% python3 -q
>>> import numpy as np
>>> import numpy.linalg as la
>>> np.set_printoptions(precision=3, suppress=True, linewidth=200, legacy="1.25")
>>> K = np.loadtxt("out7.csv", delimiter=",")
>>> K
array([[13.,  9., 33., 11., 26., 23.],
       [ 3.,  9., 23.,  7., 16., 13.],
       [13.,  3., 29.,  7., 18., 19.],
       [ 0.,  3., 14.,  0.,  8.,  8.],
       [ 9.,  9., 28.,  8., 26., 22.],
       [ 3.,  6., 21.,  5., 12., 11.],
       [ 9.,  9., 28.,  8., 26., 22.],
       [ 4.,  9., 23.,  6., 21., 17.],
       [ 0.,  6., 16.,  1., 17., 14.],
       [ 0.,  3., 14.,  0., 13., 12.],
       [ 9.,  9., 28.,  8., 26., 22.],
       [ 8.,  6., 26.,  7., 17., 16.],
       [ 9.,  9., 28.,  8., 26., 22.],
       [13.,  6., 31.,  9., 22., 21.],
       [ 9.,  6., 26.,  6., 22., 20.],
       [ 0.,  6., 16.,  2., 12., 10.],
       [ 5.,  3., 19.,  1., 18., 17.],
       [ 9.,  3., 24.,  4., 18., 18.],
       [ 0.,  3.,  9.,  0.,  8.,  7.],
       [ 3.,  9., 23.,  7., 16., 13.],
       [ 9.,  6., 26.,  6., 22., 20.],
       [ 4.,  3., 19.,  2., 13., 13.]])
>>> t3 = np.stack([K, -2 * K, K[::-1]])
>>> print(la.matrix_rank(t3))
[6 6 6]
>>> (t3 @ K.T).shape
(3, 22, 22)
>>> la.norm(t3, axis=(1, 2))
array([172.798, 345.595, 172.798])
>>> print(np.einsum("bij,cij->bc", t3, t3))
[[ 29859. -59718.  26592.]
 [-59718. 119436. -53184.]
 [ 26592. -53184.  29859.]]
>>> gram = np.cov(K, rowvar=False)
>>> np.polyfit(K[:, 3], K[:, 4], 1)
array([ 1.385, 11.206])
>>> d = la.norm(K[:, None] - K[None], axis=-1)
>>> np.unravel_index(d.round(6).argmax(), d.shape)
(0, 18)
>>> la.matrix_rank(d ** 2)
7
>>> J = np.load("m.npy")
>>> J
array([[0, 0, 0, 0, 0],
       [0, 2, 2, 0, 0],
       [0, 2, 1, 0, 0]])
>>> rk = la.matrix_rank(J)
>>> rk
2
>>> null = la.svd(J)[2][rk:].T
>>> null @ null.T
array([[1., 0., 0., 0., 0.],
       [0., 0., 0., 0., 0.],
       [0., 0., 0., 0., 0.],
       [0., 0., 0., 1., 0.],
       [0., 0., 0., 0., 1.]])
>>> np.allclose(J @ null, 0)
True
>>> [int(la.matrix_rank(J[:i])) for i in range(1, len(J) + 1)]
[0, 1, 2]
>>> [int(la.matrix_rank(J[:, :j + 1])) for j in range(5)]
[0, 1, 2, 2, 2]
>>> left, sigma, VT = la.svd(J, full_matrices=False)
>>> left.shape, sigma.shape, VT.shape
((3, 3), (3,), (3, 5))
>>> np.round(VT @ VT.T, 3) + 0
array([[1., 0., 0.],
       [0., 1., 0.],
       [0., 0., 1.]])
>>> round(np.sqrt((sigma ** 2).sum()), 3), round(float(la.norm(J)), 3)
(3.606, 3.606)
>>> np.cumsum(sigma ** 2) / np.sum(sigma ** 2)
array([0.976, 1.   , 1.   ])
>>> np.abs(VT[0])
array([0.   , 0.788, 0.615, 0.   , 0.   ])
>>> (sigma > 1e-8).sum()
2
>>> vec = np.array([-3, 2, -1, -4, -5])
>>> la.norm(J @ vec) <= la.norm(J, 2) * la.norm(vec) + 1e-9
True
>>> (J @ vec).argmax()
2
>>> np.sign((J @ vec).round(6))
array([0, 1, 1])
>>> print((J * vec).sum(axis=1))
[0 2 3]
>>> J @ vec
array([0, 2, 3])
>>> [round(float(x), 3) for x in la.svd(J, compute_uv=False)[:3]]
[3.562, 0.562, 0.0]
>>> round(la.norm(J, 2) / la.norm(J), 3)
0.988
>>> print(np.argsort(-la.norm(J, axis=0).round(6), kind="stable")[:3])
[1 2 0]
>>> A = np.array([[6, 12, -2, -4], [-15, 6, 5, -2], [-8, -16, 6, 12], [20, -8, -15, 6]])
>>> A
array([[  6,  12,  -2,  -4],
       [-15,   6,   5,  -2],
       [ -8, -16,   6,  12],
       [ 20,  -8, -15,   6]])
>>> A - A[0]
array([[  0,   0,   0,   0],
       [-21,  -6,   7,   2],
       [-14, -28,   8,  16],
       [ 14, -20, -13,  10]])
>>> round(la.norm(A), 3)
41.413
>>> np.diff(A, axis=0)
array([[-21,  -6,   7,   2],
       [  7, -22,   1,  14],
       [ 28,   8, -21,  -6]])
>>> A.sum(axis=0)
array([ 3, -6, -6, 12])
>>> la.matrix_rank(A)
4
>>> np.count_nonzero(A)
16
>>> A.mean(axis=0)
array([ 0.75, -1.5 , -1.5 ,  3.  ])
>>> print(np.unravel_index(np.abs(A).argmax(), A.shape))
(3, 0)
>>> print(la.svd(A, compute_uv=False))
[31.755 25.901  4.633  3.779]
>>> E = np.load("run3.npy")
>>> E
array([[ 4,  2, -5, -1,  0,  4,  1,  4],
       [ 2, -3,  3,  5, -1, -3, -2,  2],
       [ 5,  3,  4,  1,  0,  1, -4, -1],
       [ 5,  3,  4,  1,  0,  1, -4, -1],
       [ 1,  5, -3, -1, -3,  2, -2, -4]])
>>> left, sigma, VT = la.svd(E)
>>> evecs = VT[:(sigma > 1e-8).sum()]
>>> rng = np.random.default_rng(422)
>>> vec = E[2] + -1 * E[3] + rng.integers(2) * np.eye(8)[7]
>>> vec
array([0., 0., 0., 0., 0., 0., 0., 0.])
>>> la.matrix_rank(np.vstack([E, vec]))
4
>>> np.allclose(evecs.T @ evecs @ vec, vec)
True
>>> round(float(la.norm(vec - evecs.T @ evecs @ vec)), 3)
0.0
>>> B = np.array([[2, 3], [2, 2], [3, 2]])
>>> F = np.kron(np.eye(3, dtype=int), B)
>>> F
array([[2, 3, 0, 0, 0, 0],
       [2, 2, 0, 0, 0, 0],
       [3, 2, 0, 0, 0, 0],
       [0, 0, 2, 3, 0, 0],
       [0, 0, 2, 2, 0, 0],
       [0, 0, 3, 2, 0, 0],
       [0, 0, 0, 0, 2, 3],
       [0, 0, 0, 0, 2, 2],
       [0, 0, 0, 0, 3, 2]])
>>> vec = np.array([-1, 0, -1, -1, 1, -3])
>>> h1 = np.maximum(F @ vec, 0)
>>> h1
array([0, 0, 0, 0, 0, 0, 0, 0, 0])
>>> print(np.tanh(F @ vec))
[-0.964 -0.964 -0.995 -1.    -0.999 -1.    -1.    -0.999 -0.995]
>>> np.flatnonzero(h1 > 1e-9)
array([], dtype=int64)
>>> r0 = np.array([6, -6, 1, -2, -3, -7, 0, -8])
>>> v = np.array([-2, 8, -3, -2, -4, 6, 1, 3, -4])
>>> feats = r0[:, None] + v[None, :]
>>> feats
array([[  4,  14,   3,   4,   2,  12,   7,   9,   2],
       [ -8,   2,  -9,  -8, -10,   0,  -5,  -3, -10],
       [ -1,   9,  -2,  -1,  -3,   7,   2,   4,  -3],
       [ -4,   6,  -5,  -4,  -6,   4,  -1,   1,  -6],
       [ -5,   5,  -6,  -5,  -7,   3,  -2,   0,  -7],
       [ -9,   1, -10,  -9, -11,  -1,  -6,  -4, -11],
       [ -2,   8,  -3,  -2,  -4,   6,   1,   3,  -4],
       [-10,   0, -11, -10, -12,  -2,  -7,  -5, -12]])
>>> la.matrix_rank(feats)
2
>>> print(np.abs(feats).max())
14
>>> feats - feats[0]
array([[  0,   0,   0,   0,   0,   0,   0,   0,   0],
       [-12, -12, -12, -12, -12, -12, -12, -12, -12],
       [ -5,  -5,  -5,  -5,  -5,  -5,  -5,  -5,  -5],
       [ -8,  -8,  -8,  -8,  -8,  -8,  -8,  -8,  -8],
       [ -9,  -9,  -9,  -9,  -9,  -9,  -9,  -9,  -9],
       [-13, -13, -13, -13, -13, -13, -13, -13, -13],
       [ -6,  -6,  -6,  -6,  -6,  -6,  -6,  -6,  -6],
       [-14, -14, -14, -14, -14, -14, -14, -14, -14]])
>>> feats[8]
Traceback (most recent call last):
  File "<python-input-76>", line 1, in <module>
    feats[8]
    ~~~~~^^^
IndexError: index 8 is out of bounds for axis 0 with size 8
